$ ipython --no-banner

In [1]: import numpy as np

In [2]: np.set_printoptions(precision=2, suppress=True, linewidth=140)

In [3]: feats = np.array([[-3.0, 0.0, 0.0, 0.0, 0.0, 0.0, 0.0, 0.0],
   ...:     [0.0, 1.0, 1.0, 1.0, 1.0, -2.0, 0.0, 0.0],
   ...:     [0.0, 0.0, -1.0, -2.0, -2.0, 1.0, 1.0, 0.0],
   ...:     [0.0, -1.0, 0.0, 0.0, 0.0, -1.0, -1.0, -2.0],
   ...:     [0.0, 2.0, 1.0, 2.0, -1.0, -2.0, 2.0, 1.0],
   ...:     [0.0, -1.0, 2.0, 2.0, 0.0, -2.0, 1.0, 2.0],
   ...:     [0.0, -2.0, -1.0, -2.0, 0.0, 2.0, 0.0, -1.0],
   ...:     [0.0, 0.0, -1.0, -1.0, -2.0, 1.0, -1.0, 1.0]])

In [4]: feats.ravel(order="F")
Out[4]: 
array([-3.,  0.,  0.,  0.,  0.,  0.,  0.,  0.,  0.,  1.,  0., -1.,  2., -1., -2.,  0.,  0.,  1., -1.,  0.,  1.,  2., -1., -1.,  0.,  1.,
       -2.,  0.,  2.,  2., -2., -1.,  0.,  1., -2.,  0., -1.,  0.,  0., -2.,  0., -2.,  1., -1., -2., -2.,  2.,  1.,  0.,  0.,  1., -1.,
        2.,  1.,  0., -1.,  0.,  0.,  0., -2.,  1.,  2., -1.,  1.])

In [5]: print(feats.reshape(2, -1))
[[-3.  0.  0.  0.  0.  0.  0.  0.  0.  1.  1.  1.  1. -2.  0.  0.  0.  0. -1. -2. -2.  1.  1.  0.  0. -1.  0.  0.  0. -1. -1. -2.]
 [ 0.  2.  1.  2. -1. -2.  2.  1.  0. -1.  2.  2.  0. -2.  1.  2.  0. -2. -1. -2.  0.  2.  0. -1.  0.  0. -1. -1. -2.  1. -1.  1.]]

In [6]: blk = feats.reshape(8, 2, -1)

In [7]: blk.shape
Out[7]: (8, 2, 4)

In [8]: blk[:, 0]
Out[8]: 
array([[-3.,  0.,  0.,  0.],
       [ 0.,  1.,  1.,  1.],
       [ 0.,  0., -1., -2.],
       [ 0., -1.,  0.,  0.],
       [ 0.,  2.,  1.,  2.],
       [ 0., -1.,  2.,  2.],
       [ 0., -2., -1., -2.],
       [ 0.,  0., -1., -1.]])

In [9]: np.einsum("ihd,ihd->ih", blk, blk)
Out[9]: 
array([[ 9.,  0.],
       [ 3.,  5.],
       [ 5.,  6.],
       [ 1.,  6.],
       [ 9., 10.],
       [ 9.,  9.],
       [ 9.,  5.],
       [ 2.,  7.]])

In [10]: print(round(float(np.linalg.det(feats)), 2))
57.0

In [11]: (feats != 0).astype(int)
Out[11]: 
array([[1, 0, 0, 0, 0, 0, 0, 0],
       [0, 1, 1, 1, 1, 1, 0, 0],
       [0, 0, 1, 1, 1, 1, 1, 0],
       [0, 1, 0, 0, 0, 1, 1, 1],
       [0, 1, 1, 1, 1, 1, 1, 1],
       [0, 1, 1, 1, 0, 1, 1, 1],
       [0, 1, 1, 1, 0, 1, 0, 1],
       [0, 0, 1, 1, 1, 1, 1, 1]])

In [12]: np.sort(np.linalg.eigvals(feats).real)
Out[12]: array([-3.  , -2.95, -2.95, -1.83,  0.14,  0.9 ,  2.35,  2.35])

In [13]: feats @ feats
Out[13]: 
array([[  9.,   0.,   0.,   0.,   0.,   0.,   0.,   0.],
       [  0.,   4.,  -3.,  -3.,  -2.,   0.,   0.,  -5.],
       [  0.,  -5.,   0.,  -2.,   4.,   5.,  -2.,   3.],
       [  0.,   2.,   0.,   1.,   3.,   0.,   1.,  -3.],
       [  0.,  -4.,  -7., -11.,  -1.,   6.,  -6., -10.],
       [  0.,  -3., -10., -13.,  -9.,  10.,  -4.,  -7.],
       [  0.,  -2.,   4.,   5.,   2.,   0.,   4.,   7.],
       [  0.,  -2.,   1.,   1.,   2.,   1.,  -4.,   4.]])

In [14]: m1 = np.load("m.npy")

In [15]: m1
Out[15]: 
array([[ 1.  ,  2.02, -2.  ,  0.97,  3.01,  1.97, -1.02, -3.02],
       [ 1.01,  1.99, -1.96,  1.  ,  3.02,  2.  , -0.98, -3.01],
       [ 1.05,  2.03, -2.  ,  1.01,  3.02,  1.98, -1.  , -3.03],
       [ 1.01,  2.  , -1.95,  0.99,  2.99,  2.03, -1.  , -2.98],
       [ 1.03,  2.  , -2.02,  1.01,  3.  ,  1.99, -0.98, -3.  ],
       [ 0.98,  2.  , -2.03,  1.  ,  3.01,  2.  , -0.99, -2.98],
       [ 1.  ,  2.02, -2.02,  1.01,  3.01,  2.  , -0.94, -3.  ],
       [ 0.98,  2.  , -1.97,  1.02,  3.  ,  1.98, -0.98, -2.99],
       [ 0.99,  1.96, -2.  ,  1.03,  2.98,  2.01, -1.02, -2.98],
       [ 1.  ,  2.02, -1.98,  0.96,  2.99,  1.99, -1.01, -2.99],
       [-0.01, -1.98, -3.02, -3.02,  1.03, -2.98,  2.98, -2.99],
       [ 0.05, -1.97, -2.99, -3.04,  1.01, -3.  ,  3.04, -3.01],
       [ 0.  , -2.01, -3.  , -2.99,  0.99, -3.  ,  2.99, -3.02],
       [ 0.  , -2.  , -3.  , -2.96,  1.01, -3.  ,  3.01, -3.02],
       [ 0.  , -2.01, -2.96, -3.04,  0.98, -3.  ,  3.01, -3.02],
       [ 0.  , -1.98, -3.  , -3.02,  1.04, -3.04,  2.98, -2.99],
       [ 0.01, -1.99, -2.97, -3.  ,  0.98, -3.  ,  3.  , -3.01],
       [ 0.02, -1.99, -3.01, -2.98,  0.99, -3.02,  2.99, -3.01],
       [-0.02, -2.01, -2.98, -3.04,  1.01, -3.03,  3.  , -2.99],
       [-0.02, -2.  , -2.97, -2.98,  1.  , -3.  ,  3.03, -3.  ]])

In [16]: cen = m1 - m1.mean(axis=0)

In [17]: evecs = np.linalg.svd(cen)[2][:2]

In [18]: A2 = cen - cen @ evecs.T @ evecs

In [19]: (cen @ evecs.T).std(axis=0)
Out[19]: array([4.44, 0.03])

In [20]: np.diag(evecs.T @ evecs)
Out[20]: array([0.22, 0.49, 0.06, 0.45, 0.17, 0.37, 0.2 , 0.04])

In [21]: W2 = m1[[18, 16]].astype(float)

In [22]: for _ in range(3):
    ...:     idx = np.linalg.norm(m1[:, None] - W2, axis=-1).argmin(axis=1)
    ...:     W2 = np.array([m1[idx == j].mean(axis=0) for j in range(2)])
    ...: 

In [23]: idx
Out[23]: array([1, 1, 1, 1, 1, 1, 1, 1, 1, 1, 0, 0, 0, 0, 0, 0, 0, 0, 0, 0])

In [24]: np.abs(W2[1] - W2[0]).argmax()
Out[24]: np.int64(5)

In [25]: W2[1] - W2[0]
Out[25]: array([ 1.  ,  4.  ,  1.  ,  4.01,  2.  ,  5.  , -4.  ,  0.01])

In [26]: G = np.cov(m1, rowvar=False)

In [27]: np.polyfit(m1[:, 7], m1[:, 6], 1)
Out[27]: array([ -35.53, -105.65])

In [28]: np.argsort(-m1.std(axis=0).round(6), kind="stable")
Out[28]: array([5, 3, 1, 6, 4, 0, 2, 7])

In [29]: W0 = np.minimum.outer(np.arange(1, 10), np.arange(1, 10)) * 3

In [30]: W0
Out[30]: 
array([[ 3,  3,  3,  3,  3,  3,  3,  3,  3],
       [ 3,  6,  6,  6,  6,  6,  6,  6,  6],
       [ 3,  6,  9,  9,  9,  9,  9,  9,  9],
       [ 3,  6,  9, 12, 12, 12, 12, 12, 12],
       [ 3,  6,  9, 12, 15, 15, 15, 15, 15],
       [ 3,  6,  9, 12, 15, 18, 18, 18, 18],
       [ 3,  6,  9, 12, 15, 18, 21, 21, 21],
       [ 3,  6,  9, 12, 15, 18, 21, 24, 24],
       [ 3,  6,  9, 12, 15, 18, 21, 24, 27]])

In [31]: A2 = np.linalg.inv(W0)

In [32]: np.allclose(A2, W0.T)
Out[32]: False

In [33]: round(np.linalg.slogdet(W0)[0], 2)
Out[33]: np.float64(1.0)

In [34]: np.round(np.linalg.det(W0) * A2, 2) + 0
Out[34]: 
array([[13122., -6561.,     0.,     0.,     0.,     0.,     0.,     0.,     0.],
       [-6561., 13122., -6561.,     0.,     0.,     0.,     0.,     0.,     0.],
       [    0., -6561., 13122., -6561.,     0.,     0.,     0.,     0.,     0.],
       [    0.,     0., -6561., 13122., -6561.,     0.,     0.,     0.,     0.],
       [    0.,     0.,     0., -6561., 13122., -6561.,     0.,     0.,     0.],
       [    0.,     0.,     0.,     0., -6561., 13122., -6561.,     0.,     0.],
       [    0.,     0.,     0.,     0.,     0., -6561., 13122., -6561.,     0.],
       [    0.,     0.,     0.,     0.,     0.,     0., -6561., 13122., -6561.],
       [    0.,     0.,     0.,     0.,     0.,     0.,     0., -6561.,  6561.]])

In [35]: np.round(W0 @ A2, 2) + 0
Out[35]: 
array([[1., 0., 0., 0., 0., 0., 0., 0., 0.],
       [0., 1., 0., 0., 0., 0., 0., 0., 0.],
       [0., 0., 1., 0., 0., 0., 0., 0., 0.],
       [0., 0., 0., 1., 0., 0., 0., 0., 0.],
       [0., 0., 0., 0., 1., 0., 0., 0., 0.],
       [0., 0., 0., 0., 0., 1., 0., 0., 0.],
       [0., 0., 0., 0., 0., 0., 1., 0., 0.],
       [0., 0., 0., 0., 0., 0., 0., 1., 0.],
       [0., 0., 0., 0., 0., 0., 0., 0., 1.]])

In [36]: np.linalg.inv(A2)
Out[36]: 
array([[ 3.,  3.,  3.,  3.,  3.,  3.,  3.,  3.,  3.],
       [ 3.,  6.,  6.,  6.,  6.,  6.,  6.,  6.,  6.],
       [ 3.,  6.,  9.,  9.,  9.,  9.,  9.,  9.,  9.],
       [ 3.,  6.,  9., 12., 12., 12., 12., 12., 12.],
       [ 3.,  6.,  9., 12., 15., 15., 15., 15., 15.],
       [ 3.,  6.,  9., 12., 15., 18., 18., 18., 18.],
       [ 3.,  6.,  9., 12., 15., 18., 21., 21., 21.],
       [ 3.,  6.,  9., 12., 15., 18., 21., 24., 24.],
       [ 3.,  6.,  9., 12., 15., 18., 21., 24., 27.]])
